$ ipython --no-banner

In [1]: import numpy as np

In [2]: from numpy import linalg as LA

In [3]: np.set_printoptions(precision=2, suppress=True, linewidth=100)

In [4]: K = np.loadtxt("run15.csv", delimiter=",")

In [5]: print(K)
[[ 0.  0. -1.  2.  0.  2.  0.  0. -2.]
 [ 2.  1.  0.  1.  6. -1.  1.  2.  1.]
 [ 2.  1.  2.  0.  6. -2.  1.  1.  2.]
 [ 1.  1. -2. -2.  3. -1.  0. -1.  0.]
 [ 1.  0.  0. -1.  3.  2.  1.  1.  1.]
 [ 1. -1.  1. -1.  3.  0. -1.  1.  0.]
 [ 0.  1. -2.  0.  0.  1.  1.  1. -2.]
 [-2.  2.  2.  2. -6.  2.  1.  0.  0.]
 [ 1. -2.  1.  2.  3.  2. -1.  2.  0.]
 [-2.  1.  2.  0. -6.  0.  0.  0.  0.]
 [-1. -1.  0.  0. -3.  2.  0. -1. -2.]
 [ 2.  0.  1.  2.  6.  0. -1.  2.  2.]]

In [6]: U, sig, Vt = LA.svd(K)

In [7]: evecs = Vt[:(sig > 1e-8).sum()]

In [8]: rng = np.random.default_rng(58640)

In [9]: x = K[0] + -1 * K[5] + rng.integers(2) * np.eye(9)[5]

In [10]: print(x)
[-1.  1. -2.  3. -3.  3.  1. -1. -2.]

In [11]: print(round(LA.norm(x - evecs.T @ evecs @ x), 2))
0.0

In [12]: print(np.round(evecs.T @ evecs, 2) + 0)
[[0.1 0.  0.  0.  0.3 0.  0.  0.  0. ]
 [0.  1.  0.  0.  0.  0.  0.  0.  0. ]
 [0.  0.  1.  0.  0.  0.  0.  0.  0. ]
 [0.  0.  0.  1.  0.  0.  0.  0.  0. ]
 [0.3 0.  0.  0.  0.9 0.  0.  0.  0. ]
 [0.  0.  0.  0.  0.  1.  0.  0.  0. ]
 [0.  0.  0.  0.  0.  0.  1.  0.  0. ]
 [0.  0.  0.  0.  0.  0.  0.  1.  0. ]
 [0.  0.  0.  0.  0.  0.  0.  0.  1. ]]

In [13]: print(np.allclose(evecs.T @ evecs @ x, x))
True

In [14]: M2 = np.array([[5, -6], [-4, -5]])

In [15]: W2 = np.array([[-3, -1], [1, 2]])

In [16]: feats = np.kron(M2, W2)

In [17]: print(feats)
[[-15  -5  18   6]
 [  5  10  -6 -12]
 [ 12   4  15   5]
 [ -4  -8  -5 -10]]

In [18]: M2 = LA.inv(feats)

In [19]: print(np.round(feats @ M2, 2) + 0)
[[1. 0. 0. 0.]
 [0. 1. 0. 0.]
 [0. 0. 1. 0.]
 [0. 0. 0. 1.]]

In [20]: print(round(float(LA.det(feats) * LA.det(M2)), 2))
1.0

In [21]: print(LA.det(feats) * M2)
[[-2450. -1225.  2940.  1470.]
 [ 1225.  3675. -1470. -4410.]
 [ 1960.   980.  2450.  1225.]
 [ -980. -2940. -1225. -3675.]]

In [22]: print(round(float(LA.cond(feats)), 2))
3.48

In [23]: print(np.allclose(M2, feats.T))
False

In [24]: print((np.abs(M2) > 1e-9).astype(int))
[[1 1 1 1]
 [1 1 1 1]
 [1 1 1 1]
 [1 1 1 1]]

In [25]: print(M2)
[[-0.04 -0.02  0.05  0.02]
 [ 0.02  0.06 -0.02 -0.07]
 [ 0.03  0.02  0.04  0.02]
 [-0.02 -0.05 -0.02 -0.06]]
